$ python -q
>>> import numpy as np
>>> np.set_printoptions(precision=2, suppress=True, linewidth=100)
>>> B = np.array([[8, 3, 0, 0, 3, 4, 6, 8, 9],
...     [3, 2, 4, 9, 4, 5, 5, 2, 6],
...     [4, 9, 4, 4, 5, 7, 1, 6, 4],
...     [6, 8, 3, 4, 3, 8, 2, 0, 5],
...     [9, 1, 0, 8, 3, 7, 6, 9, 3],
...     [1, 1, 9, 3, 8, 9, 0, 6, 0],
...     [2, 3, 3, 6, 9, 1, 9, 2, 4],
...     [8, 0, 0, 6, 6, 1, 6, 0, 9],
...     [1, 0, 9, 6, 5, 1, 0, 6, 1]])
>>> data = np.tril(B)
>>> print(data)
[[8 0 0 0 0 0 0 0 0]
 [3 2 0 0 0 0 0 0 0]
 [4 9 4 0 0 0 0 0 0]
 [6 8 3 4 0 0 0 0 0]
 [9 1 0 8 3 0 0 0 0]
 [1 1 9 3 8 9 0 0 0]
 [2 3 3 6 9 1 9 0 0]
 [8 0 0 6 6 1 6 0 0]
 [1 0 9 6 5 1 0 6 1]]
>>> # triangular: eigenvalues sit on the diagonal
>>> print(np.round(data @ np.linalg.pinv(data) @ data, 2) + 0)
[[8. 0. 0. 0. 0. 0. 0. 0. 0.]
 [3. 2. 0. 0. 0. 0. 0. 0. 0.]
 [4. 9. 4. 0. 0. 0. 0. 0. 0.]
 [6. 8. 3. 4. 0. 0. 0. 0. 0.]
 [9. 1. 0. 8. 3. 0. 0. 0. 0.]
 [1. 1. 9. 3. 8. 9. 0. 0. 0.]
 [2. 3. 3. 6. 9. 1. 9. 0. 0.]
 [8. 0. 0. 6. 6. 1. 6. 0. 0.]
 [1. 0. 9. 6. 5. 1. 0. 6. 1.]]
>>> print(np.allclose(data[:-1].T @ np.linalg.lstsq(data[:-1].T, data[-1])[0], data[-1]))
False
>>> B = np.array([[1, 5, 5],
...     [1, 4, 3],
...     [4, 1, 0],
...     [4, 5, 4],
...     [5, 0, 3],
...     [0, 3, 4],
...     [1, 3, 0],
...     [3, 0, 0],
...     [1, 1, 4]])
>>> print(np.vstack([data, B.T]).shape)
(12, 9)
>>> print(np.einsum("ij,ij->i", data, data))
[ 64  13 113 125 155 237 221 173 181]
>>> print(np.linalg.matrix_rank(data @ B))
3
>>> print(data @ B)
[[  8  40  40]
 [  5  23  21]
 [ 29  60  47]
 [ 42  85  70]
 [ 57  89  89]
 [ 90  60  80]
 [ 95  85  74]
 [ 68  91  86]
 [105  48  52]]
>>> print(B.T @ data.T)
[[  8   5  29  42  57  90  95  68 105]
 [ 40  23  60  85  89  60  85  91  48]
 [ 40  21  47  70  89  80  74  86  52]]
>>> print(np.linalg.matrix_rank(np.vstack([data, B.T])))
9
>>> print(np.einsum("ik,kj->ji", data, B))
[[  8   5  29  42  57  90  95  68 105]
 [ 40  23  60  85  89  60  85  91  48]
 [ 40  21  47  70  89  80  74  86  52]]
